% ipython --no-banner

In [1]: import numpy as np

In [2]: np.set_printoptions(precision=2, suppress=True, linewidth=100)

In [3]: def rnd(a):
   ...:     return np.round(a, 2) + 0
   ...: 

In [4]: W0 = np.load("dump.npy")

In [5]: rnd(W0)
Out[5]: 
array([[ 9.53,  1.64, -2.56],
       [ 9.56, -2.88,  0.49],
       [ 2.7 ,  7.77, -5.68],
       [-5.41, -6.55,  5.27],
       [ 0.26,  8.26, -5.64],
       [ 2.09, -8.24,  5.27],
       [-8.59,  4.75, -1.91],
       [-0.44,  8.3 , -5.56],
       [ 0.62, -8.3 ,  5.54],
       [ 9.19,  2.46, -3.07],
       [ 6.91, -6.43,  3.3 ],
       [ 8.73, -4.55,  1.76],
       [-7.95,  5.52, -2.53],
       [ 9.88,  0.03, -1.53],
       [-7.93,  5.54, -2.55],
       [-8.95,  4.21, -1.49],
       [ 8.24, -5.19,  2.26],
       [ 7.09,  5.29, -4.67],
       [ 4.56, -7.67,  4.51],
       [ 9.73, -2.29,  0.07],
       [ 8.47,  3.71, -3.81],
       [ 9.06,  2.73, -3.23],
       [ 5.57,  6.45, -5.23],
       [ 9.46,  1.84, -2.69]])

In [6]: gram = np.cov(W0, rowvar=False)

In [7]: print(gram.shape)
(3, 3)

In [8]: rnd(np.median(W0, axis=0))
Out[8]: array([ 6.24,  2.15, -2.22])

In [9]: print(rnd(gram))
[[ 44.99  -9.4   -0.49]
 [ -9.4   31.82 -20.14]
 [ -0.49 -20.14  13.73]]

In [10]: rnd(W0.std(axis=0))
Out[10]: array([6.57, 5.52, 3.63])

In [11]: rnd(np.linalg.eigvalsh(gram)[::-1])
Out[11]: array([52.85, 37.69,  0.  ])

In [12]: data = np.loadtxt("sample11.csv", delimiter=",")

In [13]: data
Out[13]: 
array([[-3., -2.,  0.,  0.],
       [ 0.,  2.,  0.,  0.],
       [ 0.,  0.,  2.,  0.],
       [ 0.,  0.,  0., -2.]])

In [14]: [int(np.linalg.matrix_rank(np.linalg.matrix_power(data, p))) for p in range(1, 5)]
Out[14]: [4, 4, 4, 4]

In [15]: rnd(np.linalg.matrix_power(data - np.diag(np.diag(data)), 4))
Out[15]: 
array([[0., 0., 0., 0.],
       [0., 0., 0., 0.],
       [0., 0., 0., 0.],
       [0., 0., 0., 0.]])

In [16]: x = np.array([0, 0, 2, 2])

In [17]: rhs = data @ x

In [18]: beta, lr = np.zeros(4), 1 / np.linalg.norm(data, 2) ** 2

In [19]: for i in range(6):
    ...:     beta -= lr * data.T @ (data @ beta - rhs)
    ...:     if i % 2 == 0: print(i, round(np.linalg.norm(data @ beta - rhs), 2))
    ...: 
0 4.1
2 2.15
4 1.13

In [20]: rnd(np.linalg.cond(data))
Out[20]: np.float64(2.42)

In [21]: m1 = np.loadtxt("x.csv", delimiter=",")

In [22]: rnd(m1)
Out[22]: 
array([[ 1.  ,  0.  ,  0.  ],
       [ 0.  ,  0.97,  0.26],
       [ 0.  , -0.26,  0.97]])

In [23]: out = np.linalg.invert(m1)
Traceback (most recent call last):
  Cell In[23], line 1
    out = np.linalg.invert(m1)
AttributeError: module 'numpy.linalg' has no attribute 'invert'


In [24]: out = np.linalg.inv(m1)

In [25]: rnd(np.linalg.det(m1) * np.linalg.det(out))
Out[25]: np.float64(1.0)

In [26]: rnd(out)
Out[26]: 
array([[ 1.  ,  0.  ,  0.  ],
       [ 0.  ,  0.97, -0.26],
       [ 0.  ,  0.26,  0.97]])

In [27]: rnd(np.linalg.det(m1) * out)
Out[27]: 
array([[ 1.  ,  0.  ,  0.  ],
       [ 0.  ,  0.97, -0.26],
       [ 0.  ,  0.26,  0.97]])

In [28]: rnd(m1 @ out)
Out[28]: 
array([[1., 0., 0.],
       [0., 1., 0.],
       [0., 0., 1.]])

In [29]: np.allclose(out, m1.T)
Out[29]: True

In [30]: print((np.abs(out) > 1e-9).astype(int))
[[1 0 0]
 [0 1 1]
 [0 1 1]]

In [31]: rng = np.random.default_rng(765)

In [32]: idx = rng.permutation(3)

In [33]: idx
Out[33]: array([1, 2, 0])

In [34]: out = m1[idx][:, idx]

In [35]: rnd(np.linalg.det(out)), rnd(np.linalg.det(m1[idx]))
Out[35]: (np.float64(1.0), np.float64(1.0))

In [36]: rnd(np.trace(out))
Out[36]: np.float64(2.93)

In [37]: print(np.allclose(out, m1))
False

In [38]: rnd(np.sort(np.abs(np.linalg.eigvals(out))))
Out[38]: array([1., 1., 1.])

In [39]: q = m1.astype(float).copy()

In [40]: for j in range(3):
    ...:     q[:, j] -= q[:, :j] @ (q[:, :j].T @ q[:, j])
    ...:     q[:, j] /= np.linalg.norm(q[:, j])
    ...: 

In [41]: rnd(q.T @ q)
Out[41]: 
array([[1., 0., 0.],
       [0., 1., 0.],
       [0., 0., 1.]])

In [42]: rnd(np.linalg.norm(m1, axis=0))
Out[42]: array([1., 1., 1.])

In [43]: rnd(m1.T @ m1)
Out[43]: 
array([[1., 0., 0.],
       [0., 1., 0.],
       [0., 0., 1.]])

In [44]: m1[:, 0] @ m1[:, 1]
Out[44]: np.float64(0.0)

In [45]: print(rnd(np.sort(np.linalg.eigvals(m1).real)))
[0.97 0.97 1.  ]

In [46]: rnd(m1 @ m1)
Out[46]: 
array([[ 1.  ,  0.  ,  0.  ],
       [ 0.  ,  0.87,  0.5 ],
       [ 0.  , -0.5 ,  0.87]])

In [47]: rnd(np.linalg.det(m1))
Out[47]: np.float64(1.0)

In [48]: K = np.load("w.npy")

In [49]: K
Out[49]: 
array([[-2., -2.,  0.,  0.],
       [ 0., -2.,  0.,  0.],
       [ 0.,  0.,  0., -3.],
       [ 0.,  0.,  1.,  3.]])

In [50]: W = np.array([[-2, -1, -2], [2, 1, -3], [3, 0, -3], [-2, 3, 0]])

In [51]: beta = np.array([-3, -2, -1])

In [52]: act = np.maximum(K @ W + beta, 0)

In [53]: np.linalg.matrix_rank(act)
Out[53]: np.int64(3)

In [54]: print((act > 0).astype(int))
[[0 0 1]
 [0 0 1]
 [1 0 0]
 [0 1 0]]

In [55]: basis = np.array([[-2, -1], [-1, -2], [-2, 1]])

In [56]: W @ basis
Out[56]: 
array([[ 9,  2],
       [ 1, -7],
       [ 0, -6],
       [ 1, -4]])

In [57]: X = np.load("data.npy")

In [58]: print(X)
[[ 1 -7  0  0]
 [ 1  1  0  0]
 [ 0  0  1 -7]
 [ 0  0  1  1]]

In [59]: x = np.array([4, 2, -5, 5])

In [60]: a = np.maximum(X @ x, 0)

In [61]: np.maximum(X @ (3 * x), 0)
Out[61]: array([ 0, 18,  0,  0])

In [62]: a
Out[62]: array([0, 6, 0, 0])

In [63]: print(X.T @ a)
[6 6 0 0]

In [64]: np.flatnonzero(a > 1e-9)
Out[64]: array([1])

In [65]: rnd(np.tanh(X @ x))
Out[65]: array([-1.,  1., -1.,  0.])

In [66]: rnd(np.linalg.norm(X, 1)), rnd(np.linalg.norm(X, np.inf))
Out[66]: (np.float64(8.0), np.float64(8.0))

In [67]: X[0] @ X[1]
Out[67]: np.int64(-6)

In [68]: rnd(np.linalg.norm(X, 2))
Out[68]: np.float64(7.12)

In [69]: rnd(np.linalg.norm(X) ** 2 / np.linalg.norm(X, 2) ** 2)
Out[69]: np.float64(2.05)

In [70]: rnd(np.linalg.norm(X, axis=1))
Out[70]: array([7.07, 1.41, 7.07, 1.41])

In [71]: idx = rng.permutation(4)

In [72]: print(idx)
[1 2 0 3]

In [73]: out = X[idx][:, idx]

In [74]: out
Out[74]: 
array([[ 1,  0,  1,  0],
       [ 0,  1,  0, -7],
       [-7,  0,  1,  0],
       [ 0,  1,  0,  1]])

In [75]: rnd(np.sort(np.abs(np.linalg.eigvals(out))))
Out[75]: array([2.83, 2.83, 2.83, 2.83])

In [76]: A = np.load("run17.npy")

In [77]: A
Out[77]: 
array([[-1, -1, -3],
       [ 2,  2,  0],
       [ 2,  2, -3],
       [ 1,  5, -3],
       [ 1,  2, -1],
       [ 2,  5,  2],
       [ 5,  2,  3],
       [ 7,  5,  4],
       [ 6,  2,  2],
       [ 9,  0,  3],
       [ 9,  2,  1],
       [ 8, -1, -1],
       [ 5, -2, -4],
       [ 3, -3, -3],
       [ 2, -3, -1],
       [ 0,  0, -2],
       [ 3, -3, -3],
       [ 5, -3, -4],
       [ 7, -3, -4],
       [10, -2, -7],
       [11,  0, -5]])

In [78]: print(rnd(np.einsum("ii->", m1)))
2.93

In [79]: rnd(np.linalg.det(2 * m1)), rnd(np.linalg.det(m1))
Out[79]: (np.float64(8.0), np.float64(1.0))

In [80]: rnd(np.linalg.det(m1.T))
Out[80]: np.float64(1.0)

In [81]: print(rnd(np.linalg.eigvals(m1).sum().real))
2.93

In [82]: dist = np.linalg.norm(A[:, None] - A[None], axis=-1)

In [83]: np.linalg.matrix_rank(dist ** 2)
Out[83]: np.int64(5)

In [84]: dist[17].round(6).argsort(kind="stable")[:4]
Out[84]: array([17, 12, 18, 13])

In [85]: np.unravel_index(dist.round(6).argmax(), dist.shape)
Out[85]: (np.int64(5), np.int64(19))

In [86]: F = np.array([[0, -3, 0, -3], [3, 1, 1, 3], [2, 1, -3, 2], [1, -1, 1, 2]]) * (rng.random((4, 4)) < 0.3)

In [87]: F
Out[87]: 
array([[ 0,  0,  0,  0],
       [ 0,  1,  0,  3],
       [ 2,  0,  0,  0],
       [ 1, -1,  0,  0]])

In [88]: np.unique(F.round(6), axis=0).shape
Out[88]: (4, 4)

In [89]: np.abs(np.diag(np.linalg.qr(F)[1])) > 1e-9
Out[89]: array([ True,  True, False,  True])

In [90]: rk = np.linalg.matrix_rank(F)

In [91]: rk
Out[91]: np.int64(3)

In [92]: null = np.linalg.svd(F)[2][rk:].T

In [93]: print(null.shape)
(4, 1)

In [94]: null[:, 0] / null[np.abs(null[:, 0]).round(6).argmax(), 0]
Out[94]: array([0., 0., 1., 0.])

In [95]: np.allclose(F @ null, 0)
Out[95]: True

In [96]: F @ null
Out[96]: 
array([[0.],
       [0.],
       [0.],
       [0.]])

In [97]: arr = np.loadtxt("a.csv", delimiter=",")

In [98]: arr
Out[98]: 
array([[-0.03, -0.41, -0.49],
       [ 0.  , -0.5 , -0.5 ],
       [-0.8 , -0.6 ,  0.  ]])

In [99]: w, V = np.linalg.eig(arr)

In [100]: rnd(w)
Out[100]: array([ 0.64, -0.06, -1.11])

In [101]: rnd(arr @ V[:, 0] - w[0] * V[:, 0])
Out[101]: array([0., 0., 0.])

In [102]: rnd(np.sort(np.linalg.eigvals(np.linalg.inv(arr))))
Out[102]: array([-17.18,  -0.9 ,   1.57])

In [103]: rnd(np.sort(np.linalg.eigvals(arr @ arr)))
Out[103]: array([0.  , 0.4 , 1.23])

In [104]: q, V = np.linalg.qr(arr[:, :1])[0], np.linalg.qr(arr[:, 1:])[0]

In [105]: sigma = np.linalg.svd(q.T @ V, compute_uv=False)

In [106]: rnd(np.linalg.norm(q @ q.T - V @ V.T, 2))
Out[106]: np.float64(1.0)

In [107]: np.argsort(-np.linalg.norm(arr, axis=0).round(6), kind="stable")[:3]
Out[107]: array([1, 0, 2])

In [108]: rnd(np.linalg.norm(arr, 2) / np.linalg.norm(arr))
Out[108]: np.float64(0.84)

In [109]: print(np.linalg.matrix_rank(arr, rtol=0.1))
2
